% python3 -q
>>> import numpy as np
>>> from numpy import linalg as LA
>>> np.set_printoptions(precision=3, suppress=True, linewidth=200)
>>> tidy = lambda a: np.round(a, 3) + 0
>>> K = np.load("m.npy")
>>> tidy(K)
array([[ 0.561, -0.495,  0.033],
       [-0.495,  0.437, -0.029],
       [ 0.033, -0.029,  0.002]])
>>> def softmax(z):
...     e = np.exp(z - z.max(axis=-1, keepdims=True))
...     return e / e.sum(axis=-1, keepdims=True)
... 
>>> print(tidy(softmax(10 * K[2])))
[0.44  0.237 0.323]
>>> softmax(K).sum(axis=1)
array([1., 1., 1.])
>>> print(tidy(softmax(K[2] + -2)))
[0.344 0.323 0.333]
>>> tidy(softmax(K[2]))
array([0.344, 0.323, 0.333])
>>> att = K @ K.T / np.sqrt(3)
>>> tidy(softmax(att)[2] @ K)
array([ 0.039, -0.035,  0.002])
>>> tidy(softmax(att + np.triu(np.full(att.shape, -np.inf), 1)))
array([[1.   , 0.   , 0.   ],
       [0.369, 0.631, 0.   ],
       [0.339, 0.327, 0.333]])
>>> arr = np.load("arr.npy")
>>> arr
array([[ 0.136, -1.86 ,  1.296, -1.96 ],
       [-0.224,  0.295, -2.502, -1.613],
       [-2.247,  1.859, -0.303, -0.637],
       [-0.38 ,  1.734,  2.102, -1.195],
       [-1.117,  1.901, -0.24 ,  2.021],
       [-0.651, -2.486, -1.065, -1.123],
       [ 2.57 , -1.139, -0.105, -1.044],
       [-1.493,  0.324,  1.586,  2.038],
       [-0.633,  0.264,  1.139,  2.689],
       [ 2.874,  0.006, -0.606,  0.612]])
>>> x = np.array([-3, 3, -2, -3])
>>> tidy((arr * x).sum(axis=1))
array([-2.7  , 11.4  , 14.835,  5.723,  3.471, -0.006, -7.785, -3.835, -7.654, -9.228])
>>> tidy(arr @ np.ones(4))
array([-2.388, -4.044, -1.328,  2.261,  2.565, -5.325,  0.282,  2.455,  3.459,  2.886])
>>> print(arr @ np.eye(4)[1])
[-1.86   0.295  1.859  1.734  1.901 -2.486 -1.139  0.324  0.264  0.006]
>>> tidy(arr @ (2 * x))
array([ -5.4  ,  22.8  ,  29.67 ,  11.446,   6.942,  -0.012, -15.57 ,  -7.67 , -15.308, -18.456])
>>> tidy(arr.sum(axis=1))
array([-2.388, -4.044, -1.328,  2.261,  2.565, -5.325,  0.282,  2.455,  3.459,  2.886])
>>> print(tidy(arr.mean(axis=0)))
[-0.116  0.09   0.13  -0.021]
>>> LA.matrix_rank(arr)
np.int64(4)
>>> np.count_nonzero(arr)
np.int64(40)
>>> M = np.load("layer17.npy")
>>> tidy(M)
array([[0.125, 0.   , 0.062, 0.188, 0.125, 0.   , 0.   , 0.125, 0.188, 0.188],
       [0.143, 0.19 , 0.048, 0.143, 0.095, 0.095, 0.143, 0.095, 0.048, 0.   ],
       [0.083, 0.083, 0.167, 0.042, 0.125, 0.083, 0.083, 0.083, 0.125, 0.125],
       [0.167, 0.083, 0.   , 0.083, 0.083, 0.25 , 0.   , 0.25 , 0.083, 0.   ],
       [0.059, 0.118, 0.176, 0.   , 0.176, 0.176, 0.059, 0.   , 0.059, 0.176],
       [0.188, 0.   , 0.188, 0.062, 0.062, 0.062, 0.062, 0.062, 0.188, 0.125],
       [0.   , 0.1  , 0.15 , 0.15 , 0.05 , 0.   , 0.15 , 0.1  , 0.15 , 0.15 ],
       [0.067, 0.133, 0.   , 0.133, 0.2  , 0.067, 0.2  , 0.067, 0.133, 0.   ],
       [0.15 , 0.   , 0.15 , 0.05 , 0.   , 0.15 , 0.15 , 0.05 , 0.2  , 0.1  ],
       [0.   , 0.118, 0.   , 0.059, 0.059, 0.176, 0.176, 0.059, 0.176, 0.176]])
>>> u = np.array([1, 4, -1, 3, 0, 4, 4, 0, 1, -3])
>>> Y = M + np.outer(u, np.eye(10)[5])
>>> print(LA.matrix_rank(LA.inv(Y) - LA.inv(M), tol=1e-8))
1
>>> tidy(LA.det(Y) / LA.det(M)), tidy(1 + LA.solve(M, u)[5])
(np.float64(78.135), np.float64(78.135))
>>> LA.matrix_rank(Y - M)
np.int64(1)
>>> rng = np.random.default_rng(80)
>>> idx = rng.permutation(10)
>>> idx
array([6, 1, 0, 9, 7, 4, 8, 2, 3, 5])
>>> Y = M[idx][:, idx]
>>> tidy(np.trace(Y))
np.float64(1.398)
>>> print(tidy(np.diag(Y)))
[0.15  0.19  0.125 0.176 0.067 0.176 0.2   0.167 0.083 0.062]
>>> np.allclose(Y, M)
False
>>> tidy(Y)
array([[0.15 , 0.1  , 0.   , 0.15 , 0.1  , 0.05 , 0.15 , 0.15 , 0.15 , 0.   ],
       [0.143, 0.19 , 0.143, 0.   , 0.095, 0.095, 0.048, 0.048, 0.143, 0.095],
       [0.   , 0.   , 0.125, 0.188, 0.125, 0.125, 0.188, 0.062, 0.188, 0.   ],
       [0.176, 0.118, 0.   , 0.176, 0.059, 0.059, 0.176, 0.   , 0.059, 0.176],
       [0.2  , 0.133, 0.067, 0.   , 0.067, 0.2  , 0.133, 0.   , 0.133, 0.067],
       [0.059, 0.118, 0.059, 0.176, 0.   , 0.176, 0.059, 0.176, 0.   , 0.176],
       [0.15 , 0.   , 0.15 , 0.1  , 0.05 , 0.   , 0.2  , 0.15 , 0.05 , 0.15 ],
       [0.083, 0.083, 0.083, 0.125, 0.083, 0.125, 0.125, 0.167, 0.042, 0.083],
       [0.   , 0.083, 0.167, 0.   , 0.25 , 0.083, 0.083, 0.   , 0.083, 0.25 ],
       [0.062, 0.   , 0.188, 0.125, 0.062, 0.062, 0.188, 0.188, 0.062, 0.062]])
>>> tidy(np.sort(np.abs(LA.eigvals(Y)))[::-1])
array([1.   , 0.211, 0.211, 0.175, 0.153, 0.153, 0.14 , 0.099, 0.099, 0.015])
>>> tidy(LA.matrix_power(Y, 100))
array([[0.105, 0.075, 0.098, 0.109, 0.086, 0.091, 0.142, 0.099, 0.088, 0.106],
       [0.105, 0.075, 0.098, 0.109, 0.086, 0.091, 0.142, 0.099, 0.088, 0.106],
       [0.105, 0.075, 0.098, 0.109, 0.086, 0.091, 0.142, 0.099, 0.088, 0.106],
       [0.105, 0.075, 0.098, 0.109, 0.086, 0.091, 0.142, 0.099, 0.088, 0.106],
       [0.105, 0.075, 0.098, 0.109, 0.086, 0.091, 0.142, 0.099, 0.088, 0.106],
       [0.105, 0.075, 0.098, 0.109, 0.086, 0.091, 0.142, 0.099, 0.088, 0.106],
       [0.105, 0.075, 0.098, 0.109, 0.086, 0.091, 0.142, 0.099, 0.088, 0.106],
       [0.105, 0.075, 0.098, 0.109, 0.086, 0.091, 0.142, 0.099, 0.088, 0.106],
       [0.105, 0.075, 0.098, 0.109, 0.086, 0.091, 0.142, 0.099, 0.088, 0.106],
       [0.105, 0.075, 0.098, 0.109, 0.086, 0.091, 0.142, 0.099, 0.088, 0.106]])
>>> pr = np.eye(10)[7]
>>> for _ in range(3):
...     pr = pr @ Y
...     print(pr.round(3))
... 
[0.083 0.083 0.083 0.125 0.083 0.125 0.125 0.167 0.042 0.083]
[0.108 0.082 0.09  0.116 0.075 0.098 0.138 0.106 0.08  0.106]
[0.105 0.077 0.097 0.111 0.084 0.09  0.141 0.101 0.086 0.107]
>>> print(np.allclose(K @ K.T, K.T @ K))
True
>>> tidy((K + K.T) / 2)
array([[ 0.561, -0.495,  0.033],
       [-0.495,  0.437, -0.029],
       [ 0.033, -0.029,  0.002]])
>>> tidy(LA.det(K))
np.float64(0.0)
>>> tidy(np.trace(K))
np.float64(1.0)
>>> tidy(np.sort(np.abs(LA.eigvals(K))))
array([0., 0., 1.])
>>> W0 = np.loadtxt("mat.csv", delimiter=",")
>>> print(tidy(W0))
[[0.25  0.    0.25  0.25  0.25  0.    0.    0.    0.    0.   ]
 [0.    0.333 0.    0.333 0.    0.    0.    0.    0.333 0.   ]
 [0.143 0.143 0.143 0.143 0.    0.    0.    0.143 0.143 0.143]
 [0.    0.    0.    0.2   0.2   0.2   0.2   0.2   0.    0.   ]
 [0.    0.    0.    0.    0.5   0.    0.    0.    0.    0.5  ]
 [0.    0.25  0.    0.    0.25  0.5   0.    0.    0.    0.   ]
 [0.    0.167 0.167 0.    0.    0.167 0.333 0.    0.167 0.   ]
 [0.    0.    0.    0.    0.    0.2   0.2   0.4   0.    0.2  ]
 [0.    0.    0.2   0.2   0.    0.    0.2   0.    0.2   0.2  ]
 [0.    0.    0.25  0.    0.25  0.    0.    0.25  0.    0.25 ]]
>>> tidy(np.sort(np.abs(LA.eigvals(W0)))[::-1])
array([1.   , 0.569, 0.442, 0.442, 0.377, 0.377, 0.34 , 0.162, 0.056, 0.   ])
>>> print(tidy(LA.matrix_power(W0, 100)))
[[0.017 0.078 0.091 0.07  0.184 0.104 0.078 0.124 0.065 0.19 ]
 [0.017 0.078 0.091 0.07  0.184 0.104 0.078 0.124 0.065 0.19 ]
 [0.017 0.078 0.091 0.07  0.184 0.104 0.078 0.124 0.065 0.19 ]
 [0.017 0.078 0.091 0.07  0.184 0.104 0.078 0.124 0.065 0.19 ]
 [0.017 0.078 0.091 0.07  0.184 0.104 0.078 0.124 0.065 0.19 ]
 [0.017 0.078 0.091 0.07  0.184 0.104 0.078 0.124 0.065 0.19 ]
 [0.017 0.078 0.091 0.07  0.184 0.104 0.078 0.124 0.065 0.19 ]
 [0.017 0.078 0.091 0.07  0.184 0.104 0.078 0.124 0.065 0.19 ]
 [0.017 0.078 0.091 0.07  0.184 0.104 0.078 0.124 0.065 0.19 ]
 [0.017 0.078 0.091 0.07  0.184 0.104 0.078 0.124 0.065 0.19 ]]
>>> tidy(W0.sum(axis=1))
array([1., 1., 1., 1., 1., 1., 1., 1., 1., 1.])
>>> pr = np.eye(10)[2]
>>> for _ in range(7):
...     pr = pr @ W0
...     print(pr.round(3))
... 
[0.143 0.143 0.143 0.143 0.    0.    0.    0.143 0.143 0.143]
[0.056 0.068 0.12  0.161 0.1   0.057 0.086 0.142 0.097 0.113]
[0.031 0.068 0.093 0.105 0.139 0.103 0.108 0.134 0.073 0.143]
[0.021 0.08  0.09  0.08  0.16  0.118 0.099 0.124 0.069 0.16 ]
[0.018 0.085 0.088 0.074 0.171 0.116 0.087 0.118 0.07  0.171]
[0.017 0.085 0.089 0.074 0.177 0.111 0.082 0.118 0.07  0.178]
[0.017 0.082 0.089 0.074 0.18  0.108 0.08  0.119 0.068 0.183]
